In [1]: import numpy as np

In [2]: from numpy import linalg as LA

In [3]: np.set_printoptions(precision=2, suppress=True, linewidth=200)

In [4]: C = np.array([[3, 0, -1], [-1, 1, 3], [-1, -1, 1]])

In [5]: rng = np.random.default_rng(710294)

In [6]: feats = (rng.random((15, 3)) < 0.25) @ C

In [7]: print(feats)
[[ 0  0  0]
 [-1  1  3]
 [ 0  0  0]
 [ 3  0 -1]
 [ 0  0  0]
 [ 0  0  0]
 [ 3  0 -1]
 [ 0  0  0]
 [ 3  0 -1]
 [-1 -1  1]
 [ 0  0  0]
 [ 0  0  0]
 [-1  1  3]
 [ 0  0  0]
 [ 0  0  0]]

In [8]: lab = feats[:, 2] > np.median(feats[:, 2])

In [9]: u = feats[lab].mean(axis=0) - feats[~lab].mean(axis=0)

In [10]: print((((feats - feats.mean(axis=0)) @ u > 0) == lab).mean())
1.0

In [11]: print(((feats - feats.mean(axis=0)) @ u > 0).astype(int))
[0 1 0 0 0 0 0 0 0 1 0 0 1 0 0]

In [12]: print(np.argsort(-np.abs(u).round(6), kind="stable"))
[2 0 1]

In [13]: print(lab.astype(int))
[0 1 0 0 0 0 0 0 0 1 0 0 1 0 0]

In [14]: F = np.arange(8).reshape(2, 4) + 5

In [15]: print(F)
[[ 5  6  7  8]
 [ 9 10 11 12]]

In [16]: U, s, Vh = LA.svd(F)

In [17]: print(np.argmax(s[:-1] / (s[1:] + 1e-6)) + 1)
1

In [18]: out = U[:, :1] @ np.diag(s[:1]) @ Vh[:1]

In [19]: print(round(LA.norm(F - out, 2), 2), round(s[1], 2))
0.72 0.72

In [20]: print(round(np.abs(F - out).max(), 2))
0.44

In [21]: print(out)
[[ 5.44  6.17  6.9   7.63]
 [ 8.72  9.89 11.06 12.23]]

In [22]: print(round(float(LA.norm(F - out) / LA.norm(F)), 2))
0.03

In [23]: out = np.array([[-1, -1, 1], [-1, 2, 1]])

In [24]: C = np.kron(out, F)

In [25]: print(C.shape)
(4, 12)

In [26]: print(round(float(LA.norm(C, 2)), 2), round(LA.norm(out, 2) * LA.norm(F, 2), 2))
60.97 60.97

In [27]: print(C)
[[ -5  -6  -7  -8  -5  -6  -7  -8   5   6   7   8]
 [ -9 -10 -11 -12  -9 -10 -11 -12   9  10  11  12]
 [ -5  -6  -7  -8  10  12  14  16   5   6   7   8]
 [ -9 -10 -11 -12  18  20  22  24   9  10  11  12]]

In [28]: U, s, Vh = LA.svd(F, full_matrices=False)

In [29]: print(np.cumsum(s ** 2) / np.sum(s ** 2))
[1. 1.]

In [30]: print(s)
[24.89  0.72]

In [31]: print(np.round(Vh @ Vh.T, 2) + 0)
[[1. 0.]
 [0. 1.]]

In [32]: print(np.allclose(U * s @ Vh, F))
True

In [33]: print(np.round(U.T @ F @ Vh.T, 2) + 0)
[[24.89  0.  ]
 [ 0.    0.72]]

In [34]: out = F[0, 0] * F[1:] - np.outer(F[1:, 0], F[0])

In [35]: print(out)
[[  0  -4  -8 -12]]

In [36]: print(np.flatnonzero(~out.round(6).any(axis=1)))
[]

In [37]: u = np.array([0, 5, 2, 1])

In [38]: v = np.array([-1, 0, 2, -1])

In [39]: X = np.outer(u, v)

In [40]: print(X)
[[ 0  0  0  0]
 [-5  0 10 -5]
 [-2  0  4 -2]
 [-1  0  2 -1]]

In [41]: print(round(LA.det(X[::-1]), 2))
0.0

In [42]: print(np.einsum("ii->", X))
3

In [43]: E = np.load("data.npy")

In [44]: print(E)
[[-3 -2  4]
 [ 0 -1 -5]
 [ 0  0  4]]

In [45]: print([int(LA.matrix_rank(LA.matrix_power(E, p))) for p in range(1, 4)])
[3, 3, 3]

In [46]: vals, V = LA.eig(E)

In [47]: print(np.prod(vals))
12.0

In [48]: print(np.sort(LA.eigvals(E @ E)))
[ 1.  9. 16.]

In [49]: print(np.sort(LA.eigvals(E.T)))
[-3. -1.  4.]

In [50]: print(E @ V[:, 0] - vals[0] * V[:, 0])
[0. 0. 0.]

In [51]: lab = rng.permutation(3)

In [52]: print(lab)
[1 2 0]

In [53]: out = E[lab][:, lab]

In [54]: print(out)
[[-1 -5  0]
 [ 0  4  0]
 [-2  4 -3]]

In [55]: print(round(float(LA.det(out[::-1])), 2))
-12.0

In [56]: print(round(LA.det(2 * out), 2), np.round(LA.det(out), 2))
96.0 12.0

In [57]: print(LA.eigvals(out))
[-3. -1.  4.]

In [58]: O = E.astype(float).copy()

In [59]: for j in range(3):
    ...:     O[:, j] -= O[:, :j] @ (O[:, :j].T @ O[:, j])
    ...:     O[:, j] /= LA.norm(O[:, j])
    ...: 

In [60]: print(O.T @ E)
[[ 3.  2. -4.]
 [ 0.  1.  5.]
 [ 0.  0.  4.]]

In [61]: K = np.loadtxt("run15.csv", delimiter=",")

In [62]: print(K)
[[ 1.  1.  1.  1.  1.  1.  1.  1.]
 [ 1. -1.  1. -1. -1.  1. -1.  1.]
 [ 1.  1. -1. -1.  1.  1. -1. -1.]
 [ 1. -1. -1.  1. -1.  1.  1. -1.]]

In [63]: t3 = np.stack([K, -3 * K, K[::-1]])

In [64]: print(LA.matrix_rank(t3))
[4 4 4]

In [65]: print((t3 @ K.T).shape)
(3, 4, 4)

In [66]: print(t3.shape)
(3, 4, 8)

In [67]: print(t3.sum(axis=0))
[[-1. -3. -3. -1. -3. -1. -1. -3.]
 [-1.  3. -3.  1.  3. -1.  1. -3.]
 [-1. -3.  3.  1. -3. -1.  1.  3.]
 [-1.  3.  3. -1.  3. -1. -1.  3.]]

In [68]: print(np.einsum("bij,cij->bc", t3, t3))
[[ 32. -96.   0.]
 [-96. 288.   0.]
 [  0.   0.  32.]]

In [69]: print(LA.norm(t3, axis=(1, 2)))
[ 5.66 16.97  5.66]

In [70]: mat = np.array([[0.8, 1.36, 0.4],
    ...:     [1.2, 4.09, 1.0],
    ...:     [0.1, 2.24, 0.6],
    ...:     [0.0, -11.53, -2.9],
    ...:     [0.0, -0.39, -0.2],
    ...:     [-1.6, 1.24, 0.3],
    ...:     [-0.7, -3.43, -0.8],
    ...:     [-1.3, 5.77, 1.3],
    ...:     [0.0, -3.39, -0.7],
    ...:     [0.3, -4.65, -1.1],
    ...:     [0.0, 6.24, 1.7],
    ...:     [-0.8, -8.38, -2.1],
    ...:     [-0.1, 4.16, 1.1],
    ...:     [0.5, -0.85, -0.3],
    ...:     [-0.8, 1.64, 0.4],
    ...:     [0.2, -0.31, 0.0],
    ...:     [0.0, 3.02, 0.7],
    ...:     [-0.5, -1.3, -0.2],
    ...:     [1.6, 3.92, 1.0],
    ...:     [1.4, 3.46, 0.8],
    ...:     [0.9, 0.37, 0.3]])

In [71]: proj = mat @ LA.solve(mat.T @ mat, mat.T)

In [72]: print(round(float(np.trace(proj)), 2))
3.0

In [73]: print(np.allclose(proj @ proj, proj))
True

In [74]: print(np.round(LA.eigvalsh(proj), 2) + 0)
[0. 0. 0. 0. 0. 0. 0. 0. 0. 0. 0. 0. 0. 0. 0. 0. 0. 0. 1. 1. 1.]

In [75]: print(proj @ mat[:, 1])
[  1.36   4.09   2.24 -11.53  -0.39   1.24  -3.43   5.77  -3.39  -4.65   6.24  -8.38   4.16  -0.85   1.64  -0.31   3.02  -1.3    3.92   3.46   0.37]

In [76]: lab = mat[:, 0] > np.median(mat[:, 0])

In [77]: u = mat[lab].mean(axis=0) - mat[~lab].mean(axis=0)

In [78]: print(round((((mat - mat.mean(axis=0)) @ u > 0) == lab).mean(), 2))
0.62

In [79]: print(np.argsort(-np.abs(u).round(6), kind="stable"))
[1 0 2]

In [80]: print(u)
[1.26 1.6  0.42]

In [81]: data = np.load("a.npy")

In [82]: print(data)
[[-2.  1.  1.  1.]
 [ 1. -2.  1.  1.]
 [ 1.  1. -2.  1.]
 [ 1.  1.  1. -2.]]

In [83]: vals, V = LA.eigh(data)

In [84]: vec = np.array([4, 0, 2, 5])

In [85]: print(np.abs(data).sum(axis=1).max(), round(float(np.abs(vals).max()), 2))
5.0 3.0

In [86]: arr = np.loadtxt("dump.csv", delimiter=",")

In [87]: print(arr)
[[ 3.5  0.3  0.7 -0.3]
 [-4.  -0.3 -0.1  0.4]
 [-4.5  0.6  1.4 -0.3]
 [-9.5 -1.4 -1.4 -1.2]]

In [88]: out = LA.inv(arr)

In [89]: print(np.round(LA.slogdet(arr)[0], 2))
1.0

In [90]: print(np.round(arr @ out, 2) + 0)
[[1. 0. 0. 0.]
 [0. 1. 0. 0.]
 [0. 0. 1. 0.]
 [0. 0. 0. 1.]]

In [91]: print(np.round(LA.cond(arr), 2))
56.95

In [92]: print(out)
[[ 0.17  0.03 -0.09 -0.01]
 [-2.96 -2.69  0.9  -0.38]
 [ 1.82  1.5  -0.03  0.05]
 [-0.04  1.16 -0.27 -0.37]]

In [93]: print((np.abs(out) > 1e-9).astype(int))
[[1 1 1 1]
 [1 1 1 1]
 [1 1 1 1]
 [1 1 1 1]]

In [94]: print(round(LA.det(arr) * LA.det(out), 2))
1.0

In [95]: print(LA.det(arr) * out)
[[  0.96   0.17  -0.52  -0.05]
 [-16.49 -15.01   5.04  -2.14]
 [ 10.12   8.36  -0.19   0.3 ]
 [ -0.2    6.44  -1.51  -2.07]]

In [96]: dist = LA.norm(feats[:, None] - feats[None], axis=-1)

In [97]: print(dist.shape)
(15, 15)

In [98]: print(dist[4].round(6).argsort(kind="stable")[:4])
[0 2 4 5]

In [99]: print(LA.norm(feats - feats.mean(axis=0), axis=1))
[0.49 3.21 0.49 2.89 0.49 0.49 2.89 0.49 2.89 1.91 0.49 0.49 3.21 0.49 0.49]

In [100]: print(dist[4])
[0.   3.32 0.   3.16 0.   0.   3.16 0.   3.16 1.73 0.   0.   3.32 0.   0.  ]

In [101]: print(np.unravel_index(dist.round(6).argmax(), dist.shape))
(np.int64(1), np.int64(3))

In [102]: print(LA.norm(feats, axis=1))
[0.   3.32 0.   3.16 0.   0.   3.16 0.   3.16 1.73 0.   0.   3.32 0.   0.  ]
